$ python3 -q
>>> import numpy as np
>>> from numpy import linalg as LA
>>> np.set_printoptions(precision=4, suppress=True, linewidth=140, floatmode="fixed")
>>> m1 = np.loadtxt("test8.csv", delimiter=",")
>>> m1
array([[-0.1000, -1.0000, -3.9739],
       [ 0.9000, -1.2000, -4.7967],
       [ 0.0000,  0.5000,  2.0020],
       [ 1.5000,  1.2000,  4.7761],
       [-1.1000,  0.5000,  2.0080],
       [-0.8000, -0.3000, -1.2000],
       [ 0.3000,  0.8000,  3.1943],
       [ 0.1000, -1.0000, -4.0239],
       [ 0.4000,  0.0000, -0.0121],
       [ 0.2000,  1.6000,  6.3978],
       [-1.4000, -0.1000, -0.3775],
       [ 1.1000,  0.4000,  1.5716],
       [ 0.1000,  0.4000,  1.6149],
       [ 0.3000,  0.1000,  0.3821],
       [ 0.2000, -0.2000, -0.8277],
       [ 0.6000, -1.6000, -6.4120],
       [-1.1000,  1.2000,  4.8229],
       [-0.5000, -1.5000, -6.0202],
       [ 0.7000, -2.0000, -7.9805],
       [ 0.7000, -1.3000, -5.2258],
       [ 1.9000,  1.7000,  6.7557],
       [-0.5000, -0.8000, -3.1857],
       [-0.8000,  0.5000,  1.9940],
       [-1.8000, -0.8000, -3.1973],
       [-1.3000, -0.7000, -2.8001],
       [-0.6000,  2.4000,  9.6173]])
>>> # column 2 is much longer than the rest
>>> Xs = m1 - m1.mean(axis=0)
>>> left, s, Vt = LA.svd(Xs, full_matrices=False)
>>> np.round(s ** 2 / (s ** 2).sum(), 4) + 0
array([0.9624, 0.0376, 0.0000])
>>> np.abs(left[:, 0]).argmax()
np.int64(25)
>>> Vt[0] * np.sign(Vt[0, np.abs(Vt[0]).argmax()])
array([0.0142, 0.2426, 0.9700])
>>> np.abs(Vt[0]).argmax()
np.int64(2)
>>> s
array([23.1774,  4.5802,  0.0185])
>>> (np.sign(left[:, 0]) == np.sign(left[0, 0])).astype(int)
array([1, 1, 0, 0, 0, 1, 0, 1, 0, 0, 1, 0, 0, 0, 1, 1, 0, 1, 1, 1, 0, 1, 0, 1, 1, 0])
>>> left, s, Vt = LA.svd(m1)
>>> s
array([23.1986,  4.5838,  0.0192])
>>> np.argmax(s[:-1] / (s[1:] + 1e-6)) + 1
np.int64(2)
>>> B = left[:, :2] @ np.diag(s[:2]) @ Vt[:2]
>>> round(LA.norm(m1 - B) / LA.norm(m1), 4)
np.float64(0.0008)
>>> LA.matrix_rank(m1, rtol=0.05)
np.int64(2)
>>> LA.matrix_rank(B)
np.int64(2)
>>> round(float(np.abs(m1 - B).max()), 4)
0.0066
>>> F = np.loadtxt("mat.csv", delimiter=",")
>>> F
array([[1.0000, 0.9000, 0.8100, 0.7290],
       [0.9000, 1.0000, 0.9000, 0.8100],
       [0.8100, 0.9000, 1.0000, 0.9000],
       [0.7290, 0.8100, 0.9000, 1.0000]])
>>> vals, evecs = LA.eigh(F)
>>> evecs @ np.diag(vals) @ evecs.T
array([[1.0000, 0.9000, 0.8100, 0.7290],
       [0.9000, 1.0000, 0.9000, 0.8100],
       [0.8100, 0.9000, 1.0000, 0.9000],
       [0.7290, 0.8100, 0.9000, 1.0000]])
>>> np.abs(evecs[:, -1]).round(6).argmax()
np.int64(1)
>>> mat = np.array([[0.0, -7.0, -5.0, 1.0],
...     [2.0, -1.0, 2.0, 0.0],
...     [-2.0, 7.0, 3.0, -1.0],
...     [2.0, -1.0, 4.0, 2.0]])
>>> vec = np.array([0, 0, 1, 2])
>>> target = mat @ vec
>>> target
array([-3.0000,  2.0000,  1.0000,  8.0000])
>>> LA.solve(mat, mat[:, 3])
array([ 0.0000, -0.0000,  0.0000,  1.0000])
>>> LA.solve(mat, target + mat[:, 0])
array([ 1.0000, -0.0000,  1.0000,  2.0000])
>>> np.round(LA.solve(mat.T, mat[1]), 4) + 0
array([0.0000, 1.0000, 0.0000, 0.0000])
>>> LA.solve(mat, target)
array([ 0.0000, -0.0000,  1.0000,  2.0000])
>>> feats = np.tanh(np.array([[0.1],
...     [-0.7],
...     [0.7],
...     [-1.1],
...     [0.5],
...     [-0.2],
...     [-1.1],
...     [0.6],
...     [1.1],
...     [0.1],
...     [0.6],
...     [-1.2],
...     [0.2],
...     [1.1],
...     [-1.3],
...     [0.8],
...     [-1.1],
...     [-0.3],
...     [-0.5],
...     [-0.5]]) @ np.array([[1.7, 0.1, 0.3, -1.6]]))
>>> feats
array([[ 0.1684,  0.0100,  0.0300, -0.1586],
       [-0.8306, -0.0699, -0.2070,  0.8076],
       [ 0.8306,  0.0699,  0.2070, -0.8076],
       [-0.9536, -0.1096, -0.3185,  0.9425],
       [ 0.6911,  0.0500,  0.1489, -0.6640],
       [-0.3275, -0.0200, -0.0599,  0.3095],
       [-0.9536, -0.1096, -0.3185,  0.9425],
       [ 0.7699,  0.0599,  0.1781, -0.7443],
       [ 0.9536,  0.1096,  0.3185, -0.9425],
       [ 0.1684,  0.0100,  0.0300, -0.1586],
       [ 0.7699,  0.0599,  0.1781, -0.7443],
       [-0.9667, -0.1194, -0.3452,  0.9579],
       [ 0.3275,  0.0200,  0.0599, -0.3095],
       [ 0.9536,  0.1096,  0.3185, -0.9425],
       [-0.9762, -0.1293, -0.3714,  0.9693],
       [ 0.8764,  0.0798,  0.2355, -0.8565],
       [-0.9536, -0.1096, -0.3185,  0.9425],
       [-0.4699, -0.0300, -0.0898,  0.4462],
       [-0.6911, -0.0500, -0.1489,  0.6640],
       [-0.6911, -0.0500, -0.1489,  0.6640]])
>>> # rows 3 and 6 are equal
>>> lab = feats[:, 3] > np.median(feats[:, 3])
>>> f = feats[lab].mean(axis=0) - feats[~lab].mean(axis=0)
>>> f
array([-1.4323, -0.1376, -0.4031,  1.3975])
>>> ((feats - feats.mean(axis=0)) @ f > 0).astype(int)
array([0, 1, 0, 1, 0, 1, 1, 0, 0, 0, 0, 1, 0, 0, 1, 0, 1, 1, 1, 1])
>>> lab.astype(int)
array([0, 1, 0, 1, 0, 1, 1, 0, 0, 0, 0, 1, 0, 0, 1, 0, 1, 1, 1, 1])
>>> left, s, Vt = LA.svd(feats)
>>> np.argmax(s[:-1] / (s[1:] + 1e-6)) + 1
np.int64(2)
>>> s
array([4.9025, 0.2050, 0.0072, 0.0003])
>>> B = left[:, :2] @ np.diag(s[:2]) @ Vt[:2]
>>> round(LA.norm(feats - B, 2), 4), np.round(s[2], 4)
(np.float64(0.0072), np.float64(0.0072))
>>> round(float(np.abs(feats - B).max()), 4)
0.0024
>>> E = np.load("x.npy")
>>> E
array([[ 1, -1,  1, -1,  1, -1,  1, -1],
       [ 1,  1, -1, -1,  1,  1, -1, -1],
       [ 1, -1, -1,  1, -1,  1,  1, -1]])
>>> T = np.stack([E, 2 * E, E[::-1]])
>>> LA.norm(T, axis=(1, 2))
array([4.8990, 9.7980, 4.8990])
>>> np.einsum("bij,cij->bc", T, T)
array([[24, 48,  8],
       [48, 96, 16],
       [ 8, 16, 24]])
>>> LA.matrix_rank(T.reshape(3, -1))
np.int64(2)
>>> B = E[0, 0] * E[1:] - np.outer(E[1:, 0], E[0])
>>> B
array([[ 0,  2, -2,  0,  0,  2, -2,  0],
       [ 0,  0, -2,  2, -2,  2,  0,  0]])
>>> E[:, 0] / E[0, 0]
array([1.0000, 1.0000, 1.0000])
>>> K = np.load("out0.npy")
>>> K
array([[-1.0340, -1.9911, -1.1698,  1.6118],
       [ 0.4377,  0.0676, -1.7861,  2.3693],
       [-0.5583, -2.8857,  0.5976, -0.0647],
       [-0.6982,  1.4951, -2.4900, -0.2782],
       [ 0.6808,  0.6171,  2.6550, -1.0520],
       [-1.1702, -0.9682,  1.9985,  1.6429],
       [-0.7070,  0.4479,  1.7923,  2.2555],
       [ 2.0112,  1.9144,  1.1235, -0.1666],
       [ 1.4416, -2.3646,  1.0242, -0.5306],
       [-0.5715,  1.4686, -2.3435,  1.0123],
       [ 0.1993,  2.3006,  1.5790, -1.0837],
       [-0.9955,  0.3403, -1.1511,  2.5628]])
>>> basis = K[[4, 8]].astype(float)
>>> for _ in range(4):
...     lab = LA.norm(K[:, None] - basis, axis=-1).argmin(axis=1)
...     basis = np.array([K[lab == j].mean(axis=0) for j in range(2)])
... 
>>> lab
array([1, 1, 1, 0, 0, 1, 1, 0, 1, 0, 0, 1])
>>> basis
array([[ 0.3243,  1.5592,  0.1048, -0.3136],
       [-0.3694, -1.0505,  0.1865,  1.4067]])
>>> B = np.c_[K[:, :3] @ np.array([[3, 1, 4], [5, 5, 4], [2, 1, 2]]), np.array([2, 1, 2, 0, 0, 2, 0, 3, 2, 0, 2, 1])]
>>> B
array([[-15.3971, -12.1593, -14.4400,   2.0000],
       [ -1.9211,  -1.0104,  -1.5510,   1.0000],
       [-14.9082, -14.3892, -12.5808,   2.0000],
       [  0.4009,   4.2873,  -1.7924,   0.0000],
       [ 10.4379,   6.4213,  10.5016,   0.0000],
       [ -4.3546,  -4.0127,  -4.5566,   2.0000],
       [  3.7031,   3.3248,   2.5482,   0.0000],
       [ 17.8526,  12.7067,  17.9494,   3.0000],
       [ -5.4498,  -9.3572,  -1.6436,   2.0000],
       [  0.9415,   4.4280,  -1.0986,   0.0000],
       [ 15.2589,  13.2813,  13.1576,   2.0000],
       [ -3.5872,  -0.4451,  -4.9230,   1.0000]])
>>> np.round(LA.lstsq(K, B[:, 0])[0], 4) + 0
array([3.0000, 5.0000, 2.0000, 0.0000])
>>> LA.norm(LA.qr(K)[0].T @ B, axis=0) ** 2 / ((B ** 2).sum(axis=0) + 1e-12)
array([1.0000, 1.0000, 1.0000, 0.2940])
>>> gram = np.cov(K, rowvar=False)
>>> np.polyfit(K[:, 3], K[:, 2], 1)
array([-0.4845,  0.4867])
>>> np.argsort(-K.std(axis=0).round(6), kind="stable")
array([2, 1, 3, 0])
>>> np.argwhere(np.triu(np.abs(np.corrcoef(K.T)) > 0.8, 1))
array([], shape=(0, 2), dtype=int64)
>>> LA.eigvalsh(gram)[::-1]
array([4.0366, 3.1960, 1.4316, 0.6010])
>>> gram
array([[ 1.0723,  0.3318,  0.6107, -0.7648],
       [ 0.3318,  2.9869, -0.2974, -0.3647],
       [ 0.6107, -0.2974,  3.3376, -0.9052],
       [-0.7648, -0.3647, -0.9052,  1.8683]])
>>> vec = np.array([1, 5, 4, 1])
>>> h1 = np.maximum(K @ vec, 0)
>>> np.maximum(K @ vec, 0) - np.maximum(-K @ vec, 0)
array([-14.0569,  -3.9994, -12.6611,  -3.4609,  13.3343,   3.6257,  10.9572,  15.9106,  -6.8152,  -1.5902,  16.9346,  -1.3356])
>>> np.flatnonzero(h1 > 1e-9)
array([ 4,  5,  6,  7, 10])
>>> np.tanh(K @ vec)
array([-1.0000, -0.9993, -1.0000, -0.9980,  1.0000,  0.9986,  1.0000,  1.0000, -1.0000, -0.9202,  1.0000, -0.8706])
>>> K.T @ h1
array([ 32.4629,  79.0449, 106.9024,  -4.3598])
>>> X = np.load("run17.npy")
>>> X
array([[  0,  10,   0,  12],
       [  0, -10,   0, -12],
       [  0,   2,   0,  12],
       [  0,  -2,   0, -12]])
>>> vec = np.array([1, -2, -1, -2])
>>> np.einsum("ij,j->i", X, vec)
array([-44,  44, -28,  28])
>>> X @ (2 * vec)
array([-88,  88, -56,  56])
>>> X * vec
array([[  0, -20,   0, -24],
       [  0,  20,   0,  24],
       [  0,  -4,   0, -24],
       [  0,   4,   0,  24]])
>>> X @ np.ones(4)
array([ 22.0000, -22.0000,  14.0000, -14.0000])
>>> (X @ vec).argmax()
np.int64(1)
>>> X @ vec
array([-44,  44, -28,  28])
>>> X @ np.eye(4)[0]
array([0.0000, 0.0000, 0.0000, 0.0000])
>>> LA.norm(X @ vec) <= LA.norm(X, 2) * LA.norm(vec) + 1e-9
np.True_
>>> f = np.array([-2, 2])
>>> data = np.array([np.roll(f, i) for i in range(2)])
>>> data
array([[-2,  2],
       [ 2, -2]])
>>> # null space of dimension 1
>>> rng = np.random.default_rng(99350)
>>> lab = rng.permutation(4)
>>> B = mat[:, lab] * rng.choice([-1, 1], 4)
>>> B
array([[ 7.0000, -5.0000, -0.0000,  1.0000],
       [ 1.0000,  2.0000, -2.0000,  0.0000],
       [-7.0000,  3.0000,  2.0000, -1.0000],
       [ 1.0000,  4.0000, -2.0000,  2.0000]])
>>> left, _, Vt = LA.svd(mat.T @ B)
>>> np.round(LA.lstsq(mat, B)[0], 4) + 0
array([[ 0.0000,  0.0000, -1.0000,  0.0000],
       [-1.0000,  0.0000,  0.0000,  0.0000],
       [ 0.0000,  1.0000,  0.0000,  0.0000],
       [ 0.0000,  0.0000,  0.0000,  1.0000]])
>>> lab
array([1, 2, 0, 3])
